% ipython --no-banner

In [1]: import numpy as np

In [2]: import numpy.linalg as la

In [3]: np.set_printoptions(suppress=True, linewidth=100)

In [4]: def rd(a):
   ...:     return np.round(a, 3) + 0
   ...: 

In [5]: E = np.load("case15.npy")

In [6]: E
Out[6]: 
array([[ -7., -26.,   0.,  13.],
       [ -8., -15.,  10.,  -2.],
       [-16., -42.,  11.,  11.],
       [-16., -42.,  20.,   2.]])

In [7]: x0 = np.array([-3, -1, -1, 2])

In [8]: rhs = E @ x0

In [9]: rhs
Out[9]: array([ 73.,  25., 101.,  74.])

In [10]: rd(la.solve(E, E[:, 3]))
Out[10]: array([0., 0., 0., 1.])

In [11]: rd(la.solve(E, 4 * rhs))
Out[11]: array([-12.,  -4.,  -4.,   8.])

In [12]: rd(la.solve(E, rhs + E[:, 0]))
Out[12]: array([-2., -1., -1.,  2.])

In [13]: u = np.array([-1, -1, -3, 5])

In [14]: out = E + np.outer(u, np.eye(4)[2])

In [15]: print(rd(la.det(out) / la.det(E)), rd(1 + la.solve(E, u)[2]))
1.563 1.563

In [16]: print(la.matrix_rank(la.inv(out) - la.inv(E), tol=1e-8))
1

In [17]: cov = E.T @ E

In [18]: rd(la.eigvalsh(cov)[::-1])
Out[18]: array([5688.555,  280.725,    3.696,    0.024])

In [19]: print(rd(la.svd(E, compute_uv=False) ** 2))
[5688.555  280.725    3.696    0.024]

In [20]: print(cov)
[[  625.  1646.  -576.  -283.]
 [ 1646.  4429. -1452.  -854.]
 [ -576. -1452.   621.   141.]
 [ -283.  -854.   141.   298.]]

In [21]: np.diag(cov)
Out[21]: array([ 625., 4429.,  621.,  298.])

In [22]: F = np.load("a.npy")

In [23]: F
Out[23]: 
array([[ 0.,  0.,  3.,  0.,  0.],
       [ 0., -1.,  0.,  0.,  0.],
       [ 3.,  0.,  8.,  0.,  0.],
       [ 0.,  0.,  0., -1.,  0.],
       [ 0.,  0.,  0.,  0., -1.]])

In [24]: x0 = np.array([0, 1, 0, 2, -1])

In [25]: F @ np.eye(5)[2]
Out[25]: array([3., 0., 8., 0., 0.])

In [26]: F @ np.ones(5)
Out[26]: array([ 3., -1., 11., -1., -1.])

In [27]: print((F @ x0).argmax())
4

In [28]: np.sign((F @ x0).round(6))
Out[28]: array([ 0., -1.,  0., -1.,  1.])

In [29]: np.einsum("ij,j->i", F, x0)
Out[29]: array([ 0., -1.,  0., -2.,  1.])

In [30]: F @ x0
Out[30]: array([ 0., -1.,  0., -2.,  1.])

In [31]: O, vecs = la.qr(F[:, :4])[0], la.qr(F[:, 4:])[0]

In [32]: sig = la.svd(O.T @ vecs, compute_uv=False)

In [33]: sig
Out[33]: array([0.])

In [34]: np.degrees(np.arccos(sig.clip(0, 1)))
Out[34]: array([90.])

In [35]: (sig > 0.9).sum()
Out[35]: np.int64(0)

In [36]: rd(la.norm(O @ O.T - vecs @ vecs.T, 2))
Out[36]: np.float64(1.0)

In [37]: rd(la.eigvals(F))
Out[37]: array([-1.,  9., -1., -1., -1.])

In [38]: rd(la.eigvals(F).sum().real)
Out[38]: np.float64(5.0)

In [39]: print(rd(la.det(2 * F)), rd(la.det(F)))
288.0 9.0

In [40]: np.einsum("ii->", F)
Out[40]: np.float64(5.0)

In [41]: rd(la.det(F[::-1]))
Out[41]: np.float64(9.0)

In [42]: rng = np.random.default_rng(874)

In [43]: idx = rng.permutation(5)

In [44]: idx
Out[44]: array([0, 1, 3, 4, 2])

In [45]: out = F[idx][:, idx]

In [46]: np.allclose(out, F)
Out[46]: False

In [47]: print(np.diag(out))
[ 0. -1. -1. -1.  8.]

In [48]: X = np.load("dump.npy")

In [49]: X
Out[49]: 
array([[3, 1, 0],
       [0, 3, 2],
       [0, 0, 0]])

In [50]: x0 = np.array([2, 1, 1])

In [51]: a = np.maximum(X @ x0, 0)

In [52]: X * (a > 1e-9)[:, None]
Out[52]: 
array([[3, 1, 0],
       [0, 3, 2],
       [0, 0, 0]])

In [53]: a
Out[53]: array([7, 5, 0])

In [54]: X.T @ a
Out[54]: array([21, 22, 10])

In [55]: rd(X @ la.pinv(X) @ X)
Out[55]: 
array([[3., 1., 0.],
       [0., 3., 2.],
       [0., 0., 0.]])

In [56]: la.lstsq(X[:-1].T, X[-1])[2]
Out[56]: np.int32(2)

In [57]: np.abs(np.diag(la.qr(X)[1])) > 1e-9
Out[57]: array([ True,  True, False])

In [58]: rd(np.trace(la.pinv(X) @ X))
Out[58]: np.float64(2.0)

In [59]: np.trace(X)
Out[59]: np.int64(6)

In [60]: out = X + rng.integers(-2, 3, (3, 2)) @ rng.integers(-2, 3, (2, 3))

In [61]: out
Out[61]: 
array([[-3,  0, -3],
       [-2,  1,  1],
       [-4, -1, -2]])

In [62]: np.abs(out - X).sum(axis=1)
Out[62]: array([10,  5,  7])

In [63]: left, sig, VT = la.svd(X)

In [64]: vecs = VT[:(sig > 1e-8).sum()]

In [65]: x0 = X[2] + 5 * X[0] + rng.integers(2) * np.eye(3)[2]

In [66]: print(x0)
[15.  5.  0.]

In [67]: rd(vecs.T @ vecs)
Out[67]: 
array([[ 0.967,  0.099, -0.149],
       [ 0.099,  0.702,  0.446],
       [-0.149,  0.446,  0.331]])

In [68]: np.allclose(vecs.T @ vecs @ x0, x0)
Out[68]: True

In [69]: rd(la.norm(x0 - vecs.T @ vecs @ x0))
Out[69]: np.float64(0.0)

In [70]: la.matrix_rank(np.vstack([X, x0]))
Out[70]: np.int64(2)

In [71]: rd(np.diag(vecs.T @ vecs))
Out[71]: array([0.967, 0.702, 0.331])

In [72]: Z = np.array([[2, 1, 0, 2, 3], [1, 3, 0, 0, 1], [3, 2, 0, 1, 3]])

In [73]: arr = np.repeat(Z, 27 // 3, axis=0)

In [74]: arr = arr + 0.3 * rng.normal(size=arr.shape)

In [75]: print(rd(arr))
[[ 2.246  1.18  -0.044  2.214  2.756]
 [ 1.749  0.83  -0.155  2.611  3.285]
 [ 1.485  1.194 -0.042  2.004  3.119]
 [ 2.168  0.649  0.529  1.774  2.657]
 [ 2.067  1.123  0.109  1.553  3.131]
 [ 2.312  1.345  0.065  1.896  2.887]
 [ 1.677  1.177 -0.01   2.108  2.939]
 [ 1.334  0.762  0.064  2.212  3.442]
 [ 1.603  1.004 -0.187  1.928  3.14 ]
 [ 0.587  3.37   0.37  -0.478  1.292]
 [ 0.768  2.611  0.658  0.331  1.348]
 [ 0.943  3.056 -0.425  0.217  1.19 ]
 [ 0.824  3.46   0.579 -0.178  1.015]
 [ 1.108  3.287 -0.477  0.361  1.163]
 [ 0.921  2.543 -0.009  0.626  0.846]
 [ 0.517  3.329  0.015  0.344  0.696]
 [ 1.16   2.761 -0.599 -0.135  0.877]
 [ 1.477  3.222 -0.115 -0.164  1.175]
 [ 3.143  1.79  -0.311  0.67   2.817]
 [ 2.511  1.964 -0.066  0.933  2.457]
 [ 3.688  1.749  0.023  0.703  2.845]
 [ 3.266  1.902  0.422  0.898  2.879]
 [ 2.688  2.035  0.135  1.011  2.872]
 [ 2.954  1.781 -0.18   0.889  2.82 ]
 [ 3.424  1.936  0.417  0.995  3.279]
 [ 3.361  1.853 -0.163  0.625  3.437]
 [ 3.07   1.708 -0.151  0.84   2.952]]

In [76]: out = np.c_[arr[:, :3] @ np.array([[-1, -1, 1], [-1, -2, 3], [3, -2, 2]]), np.array([6, -5, 1, -8, 0, 8, 3, -3, -9, 7, -9, -2, 9, 7, 9, 2, 4, 2, 8, 0, -8, 5, -5, -4, -4, -8, 4])]

In [77]: rd(out)
Out[77]: 
array([[-3.558, -4.52 ,  5.7  ,  6.   ],
       [-3.043, -3.099,  3.929, -5.   ],
       [-2.805, -3.789,  4.984,  1.   ],
       [-1.23 , -4.523,  5.171, -8.   ],
       [-2.863, -4.531,  5.654,  0.   ],
       [-3.462, -5.13 ,  6.475,  8.   ],
       [-2.885, -4.012,  5.189,  3.   ],
       [-1.905, -2.986,  3.748, -3.   ],
       [-3.169, -3.236,  4.24 , -9.   ],
       [-2.846, -8.067, 11.437,  7.   ],
       [-1.404, -7.307,  9.918, -9.   ],
       [-5.275, -6.205,  9.261, -2.   ],
       [-2.547, -8.901, 12.361,  9.   ],
       [-5.827, -6.728, 10.016,  7.   ],
       [-3.489, -5.989,  8.532,  9.   ],
       [-3.8  , -7.206, 10.534,  2.   ],
       [-5.719, -5.483,  8.243,  4.   ],
       [-5.042, -7.692, 10.914,  2.   ],
       [-5.867, -6.1  ,  7.89 ,  8.   ],
       [-4.674, -6.307,  8.271,  0.   ],
       [-5.368, -7.231,  8.98 , -8.   ],
       [-3.903, -7.912,  9.814,  5.   ],
       [-4.319, -7.026,  9.061, -5.   ],
       [-5.275, -6.156,  7.938, -4.   ],
       [-4.108, -8.131, 10.067, -4.   ],
       [-5.703, -6.741,  8.594, -8.   ],
       [-5.23 , -6.184,  7.892,  4.   ]])

In [78]: rd(la.norm(la.qr(arr)[0].T @ out, axis=0) ** 2 / ((out ** 2).sum(axis=0) + 1e-12))
Out[78]: array([1.   , 1.   , 1.   , 0.236])

In [79]: rd(la.lstsq(arr, out[:, 0])[0])
Out[79]: array([-1., -1.,  3.,  0.,  0.])

In [80]: rd(la.norm(out - arr @ la.lstsq(arr, out)[0], axis=0))
Out[80]: array([ 0.  ,  0.  ,  0.  , 26.91])

In [81]: idx = arr[:, 3] > np.median(arr[:, 3])

In [82]: u = arr[idx].mean(axis=0) - arr[~idx].mean(axis=0)

In [83]: np.argsort(-np.abs(u).round(6), kind="stable")
Out[83]: array([3, 1, 4, 0, 2])

In [84]: ((arr - arr.mean(axis=0)) @ u > 0).astype(int)
Out[84]: array([1, 1, 1, 1, 1, 1, 1, 1, 1, 0, 0, 0, 0, 0, 0, 0, 0, 0, 1, 1, 1, 1, 1, 1, 1, 1, 1])

In [85]: idx.astype(int)
Out[85]: array([1, 1, 1, 1, 1, 1, 1, 1, 1, 0, 0, 0, 0, 0, 0, 0, 0, 0, 0, 1, 0, 1, 1, 0, 1, 0, 0])

In [86]: print(rd((((arr - arr.mean(axis=0)) @ u > 0) == idx).mean()))
0.815

In [87]: rd(u)
Out[87]: array([ 0.443, -1.293,  0.151,  1.37 ,  1.24 ])

In [88]: out = E[0, 0] * E[1:] - np.outer(E[1:, 0], E[0])

In [89]: print(out)
[[   0. -103.  -70.  118.]
 [   0. -122.  -77.  131.]
 [   0. -122. -140.  194.]]

In [90]: print(rd(E[:, 0] / E[0, 0]))
[1.    1.143 2.286 2.286]

In [91]: Ac = arr - arr.mean(axis=0)

In [92]: vecs = la.svd(Ac)[2][:1]

In [93]: out = Ac - Ac @ vecs.T @ vecs

In [94]: print(rd(la.norm(out) / la.norm(Ac)))
0.52

In [95]: rd(np.cov(Ac @ vecs.T, rowvar=False))
Out[95]: np.float64(2.538)

In [96]: la.norm(out, axis=1).round(6).argmax()
Out[96]: np.int64(20)

In [97]: rd(np.diag(vecs.T @ vecs))
Out[97]: array([0.189, 0.274, 0.   , 0.198, 0.339])

In [98]: rd((Ac @ vecs.T).std(axis=0))
Out[98]: array([1.563])

In [99]: A = np.diag(np.array([-2, -3, -2, 1, 2, 2]))

In [100]: A
Out[100]: 
array([[-2,  0,  0,  0,  0,  0],
       [ 0, -3,  0,  0,  0,  0],
       [ 0,  0, -2,  0,  0,  0],
       [ 0,  0,  0,  1,  0,  0],
       [ 0,  0,  0,  0,  2,  0],
       [ 0,  0,  0,  0,  0,  2]])

In [101]: [int(la.matrix_rank(la.matrix_power(A, p))) for p in range(1, 7)]
Out[101]: [6, 6, 6, 6, 6, 6]

In [102]: Ac = arr - arr.mean(axis=1)
---------------------------------------------------------------------------
ValueError                                Traceback (most recent call last)
Cell In[102], line 1
----> 1 Ac = arr - arr.mean(axis=1)

ValueError: operands could not be broadcast together with shapes (27,5) (27,) 

In [103]: Ac = arr - arr.mean(axis=0)

In [104]: left, sig, VT = la.svd(Ac, full_matrices=False)

In [105]: np.abs(VT[0]).argmax()
Out[105]: np.int64(4)

In [106]: print(la.matrix_rank(Ac))
5

In [107]: print(rd(VT[0] * np.sign(VT[0, np.abs(VT[0]).argmax()])))
[ 0.435 -0.523  0.006  0.444  0.582]
